In [1]: import numpy as np

In [2]: from numpy import linalg as LA

In [3]: np.set_printoptions(precision=2, suppress=True, linewidth=140)

In [4]: def rnd(a):
   ...:     return np.round(a, 2) + 0
   ...: 

In [5]: A = np.loadtxt("x.csv", delimiter=",")

In [6]: A
Out[6]: 
array([[ 0.,  0.,  0.,  0.,  0.,  0.,  0.,  0.,  0.,  0.],
       [ 0.,  1.,  0.,  0.,  0.,  0.,  0.,  0.,  0.,  0.],
       [ 1., -1., -2.,  0.,  0.,  0.,  0.,  0.,  0.,  0.],
       [ 2., -1., -2.,  2.,  0.,  0.,  0.,  0.,  0.,  0.],
       [-1.,  1.,  0., -1., -2.,  0.,  0.,  0.,  0.,  0.],
       [-2., -2.,  1.,  0.,  0.,  1.,  0.,  0.,  0.,  0.],
       [-2.,  0., -1., -2.,  2.,  1.,  2.,  0.,  0.,  0.],
       [ 0.,  1., -1., -2.,  1., -2.,  1., -2.,  0.,  0.],
       [-2.,  2., -2., -1.,  2.,  1., -2.,  0.,  0.,  0.],
       [ 0., -1.,  0.,  1., -1.,  2., -2., -1., -2., -2.]])

In [7]: # rank 9

In [8]: x = np.array([0, 1, 0, 2, 0, 0, 2, 0, 2, 2])

In [9]: A * x
Out[9]: 
array([[ 0.,  0.,  0.,  0.,  0.,  0.,  0.,  0.,  0.,  0.],
       [ 0.,  1.,  0.,  0.,  0.,  0.,  0.,  0.,  0.,  0.],
       [ 0., -1., -0.,  0.,  0.,  0.,  0.,  0.,  0.,  0.],
       [ 0., -1., -0.,  4.,  0.,  0.,  0.,  0.,  0.,  0.],
       [-0.,  1.,  0., -2., -0.,  0.,  0.,  0.,  0.,  0.],
       [-0., -2.,  0.,  0.,  0.,  0.,  0.,  0.,  0.,  0.],
       [-0.,  0., -0., -4.,  0.,  0.,  4.,  0.,  0.,  0.],
       [ 0.,  1., -0., -4.,  0., -0.,  2., -0.,  0.,  0.],
       [-0.,  2., -0., -2.,  0.,  0., -4.,  0.,  0.,  0.],
       [ 0., -1.,  0.,  2., -0.,  0., -4., -0., -4., -4.]])

In [10]: LA.norm(A @ x) <= LA.norm(A, 2) * LA.norm(x) + 1e-9
Out[10]: np.True_

In [11]: np.sign((A @ x).round(6))
Out[11]: array([ 0.,  1., -1.,  1., -1., -1.,  0., -1., -1., -1.])

In [12]: A @ x
Out[12]: array([  0.,   1.,  -1.,   3.,  -1.,  -2.,   0.,  -1.,  -4., -11.])

In [13]: rng = np.random.default_rng(383)

In [14]: labels = rng.permutation(10)

In [15]: labels
Out[15]: array([9, 6, 0, 1, 8, 7, 2, 5, 4, 3])

In [16]: B = A[labels][:, labels]

In [17]: np.trace(B)
Out[17]: np.float64(-2.0)

In [18]: rnd(LA.det(B)), rnd(LA.det(A[labels]))
Out[18]: (np.float64(0.0), np.float64(0.0))

In [19]: assert A == A.T
ValueError: The truth value of an array with more than one element is ambiguous. Use a.any() or a.all()


In [20]: np.trace(A)
Out[20]: np.float64(-2.0)

In [21]: rnd(LA.matrix_power(A, 3))
Out[21]: 
array([[  0.,   0.,   0.,   0.,   0.,   0.,   0.,   0.,   0.,   0.],
       [  0.,   1.,   0.,   0.,   0.,   0.,   0.,   0.,   0.,   0.],
       [  4.,  -3.,  -8.,   0.,   0.,   0.,   0.,   0.,   0.,   0.],
       [  8.,  -5.,  -8.,   8.,   0.,   0.,   0.,   0.,   0.,   0.],
       [ -2.,   2.,  -4.,  -4.,  -8.,   0.,   0.,   0.,   0.,   0.],
       [ -3.,  -6.,   3.,   0.,   0.,   1.,   0.,   0.,   0.,   0.],
       [-29.,   2.,   9., -28.,   8.,   7.,   8.,   0.,   0.,   0.],
       [ -5.,   1.,  -5., -12.,   8.,  -5.,   4.,  -8.,   0.,   0.],
       [ 27., -10., -15.,  16.,   8.,  -5.,  -8.,   0.,   0.,   0.],
       [ 24., -15., -51.,   9.,  24.,   3.,  -6., -12.,  -8.,  -8.]])

In [22]: np.allclose(A @ A.T, A.T @ A)
Out[22]: False

In [23]: rnd(LA.det(A))
Out[23]: np.float64(0.0)

In [24]: (A + A.T) / 2
Out[24]: 
array([[ 0. ,  0. ,  0.5,  1. , -0.5, -1. , -1. ,  0. , -1. ,  0. ],
       [ 0. ,  1. , -0.5, -0.5,  0.5, -1. ,  0. ,  0.5,  1. , -0.5],
       [ 0.5, -0.5, -2. , -1. ,  0. ,  0.5, -0.5, -0.5, -1. ,  0. ],
       [ 1. , -0.5, -1. ,  2. , -0.5,  0. , -1. , -1. , -0.5,  0.5],
       [-0.5,  0.5,  0. , -0.5, -2. ,  0. ,  1. ,  0.5,  1. , -0.5],
       [-1. , -1. ,  0.5,  0. ,  0. ,  1. ,  0.5, -1. ,  0.5,  1. ],
       [-1. ,  0. , -0.5, -1. ,  1. ,  0.5,  2. ,  0.5, -1. , -1. ],
       [ 0. ,  0.5, -0.5, -1. ,  0.5, -1. ,  0.5, -2. ,  0. , -0.5],
       [-1. ,  1. , -1. , -0.5,  1. ,  0.5, -1. ,  0. ,  0. , -1. ],
       [ 0. , -0.5,  0. ,  0.5, -0.5,  1. , -1. , -0.5, -1. , -2. ]])

In [25]: rnd(np.sort(np.abs(LA.eigvals(A))))
Out[25]: array([0., 0., 1., 1., 2., 2., 2., 2., 2., 2.])
